% python3 -q
>>> import numpy as np
>>> import numpy.linalg as la
>>> np.set_printoptions(suppress=True, linewidth=200)
>>> def rd(a):
...     return np.round(a, 2) + 0
... 
>>> X = np.load("m.npy")
>>> print(X)
[[-4.69 -0.91 -2.71  1.08]
 [ 0.93 -3.8  -1.87  2.48]
 [ 7.27 -1.52 -0.97  3.56]
 [-6.41 -3.36 -2.48  0.29]
 [-0.76  7.53  5.09 -5.57]
 [-7.44 -1.08 -0.86 -1.76]
 [-3.9   1.03  2.09 -3.37]
 [ 1.48  1.41  3.03 -2.26]
 [ 1.42 -5.91 -5.26  5.76]
 [ 0.37  2.26  3.13 -3.03]
 [ 3.09 -4.63 -2.25  3.24]
 [-8.75 -2.76 -2.23 -0.66]
 [-2.39  4.87  1.96 -2.69]
 [-2.35 -3.62 -1.48  0.82]
 [-0.7   6.37  5.06 -5.43]
 [-0.35 -2.44 -3.11  2.91]
 [ 0.11 -1.44  0.1   0.19]
 [ 7.01 -4.29 -4.14  6.43]
 [-3.45 -3.52 -3.02  1.68]
 [-6.42 -4.46 -4.14  1.85]
 [-8.71 -2.6  -2.3  -0.62]
 [-5.31 -1.75 -0.99 -0.51]
 [ 6.34  0.54  0.59  1.27]
 [-4.29  2.87  0.75 -2.48]
 [-9.81 -4.19 -3.91  0.44]
 [ 3.85  4.73  4.54 -3.29]
 [ 9.31 -0.69 -1.05  4.22]
 [ 1.38  1.5   1.62 -1.14]
 [ 6.74  4.65  3.91 -1.74]
 [-6.69 -3.32 -2.58  0.49]
 [-2.45 -3.14 -3.03  2.25]
 [-7.87 -1.83 -3.84  1.06]
 [ 8.75  1.05  2.04  0.84]
 [-2.18  0.69  0.39 -1.08]]
>>> proj = X @ la.solve(X.T @ X, X.T)
>>> print(rd(proj @ X[:, 0]))
[-4.69  0.93  7.27 -6.41 -0.76 -7.44 -3.9   1.48  1.42  0.37  3.09 -8.75 -2.39 -2.35 -0.7  -0.35  0.11  7.01 -3.45 -6.42 -8.71 -5.31  6.34 -4.29 -9.81  3.85  9.31  1.38  6.74 -6.69 -2.45 -7.87  8.75
 -2.18]
>>> print(rd(la.eigvalsh(proj)))
[0. 0. 0. 0. 0. 0. 0. 0. 0. 0. 0. 0. 0. 0. 0. 0. 0. 0. 0. 0. 0. 0. 0. 0. 0. 0. 0. 0. 0. 0. 1. 1. 1. 1.]
>>> print(rd(np.trace(proj)))
4.0
>>> print(np.allclose(proj @ proj, proj))
True
